In [1]: import numpy as np

In [2]: np.set_printoptions(precision=2, suppress=True, linewidth=160)

In [3]: def tidy(a):
   ...:     return np.round(a, 2) + 0
   ...: 

In [4]: K = np.load("test13.npy")

In [5]: tidy(K)
Out[5]: 
array([[-0.35, -0.63, -0.43, -0.5 ,  0.22],
       [-0.35, -0.55,  0.47,  0.32, -0.49],
       [-0.35,  0.41, -0.35, -0.27, -0.72],
       [ 0.71, -0.37, -0.42,  0.15, -0.4 ],
       [-0.35,  0.04, -0.53,  0.75,  0.18]])

In [6]: tidy(K.T @ K)
Out[6]: 
array([[1., 0., 0., 0., 0.],
       [0., 1., 0., 0., 0.],
       [0., 0., 1., 0., 0.],
       [0., 0., 0., 1., 0.],
       [0., 0., 0., 0., 1.]])

In [7]: tidy(np.linalg.svd(K, compute_uv=False))
Out[7]: array([1., 1., 1., 1., 1.])

In [8]: tidy(K @ K.T)
Out[8]: 
array([[1., 0., 0., 0., 0.],
       [0., 1., 0., 0., 0.],
       [0., 0., 1., 0., 0.],
       [0., 0., 0., 1., 0.],
       [0., 0., 0., 0., 1.]])

In [9]: tidy(np.abs(np.linalg.eigvals(K)).max())
Out[9]: np.float64(1.0)

In [10]: print(tidy(np.trace(K)))
-0.93

In [11]: np.allclose(K, K.T)
Out[11]: False

In [12]: tidy((K - K.T) / 2)
Out[12]: 
array([[ 0.  , -0.14, -0.04, -0.6 ,  0.29],
       [ 0.14,  0.  ,  0.03,  0.34, -0.26],
       [ 0.04, -0.03,  0.  ,  0.08, -0.09],
       [ 0.6 , -0.34, -0.08,  0.  , -0.57],
       [-0.29,  0.26,  0.09,  0.57,  0.  ]])

In [13]: tidy((K + K.T) / 2)
Out[13]: 
array([[-0.35, -0.49, -0.39,  0.1 , -0.07],
       [-0.49, -0.55,  0.44, -0.02, -0.23],
       [-0.39,  0.44, -0.35, -0.34, -0.63],
       [ 0.1 , -0.02, -0.34,  0.15,  0.17],
       [-0.07, -0.23, -0.63,  0.17,  0.18]])

In [14]: tidy(K @ K)
Out[14]: 
array([[ 0.07,  0.59,  0.1 ,  0.18,  0.78],
       [ 0.55,  0.58, -0.15, -0.45, -0.36],
       [ 0.17, -0.07,  0.97, -0.17, -0.05],
       [ 0.28, -0.48, -0.18, -0.64,  0.5 ],
       [ 0.76, -0.28, -0.05,  0.58,  0.02]])
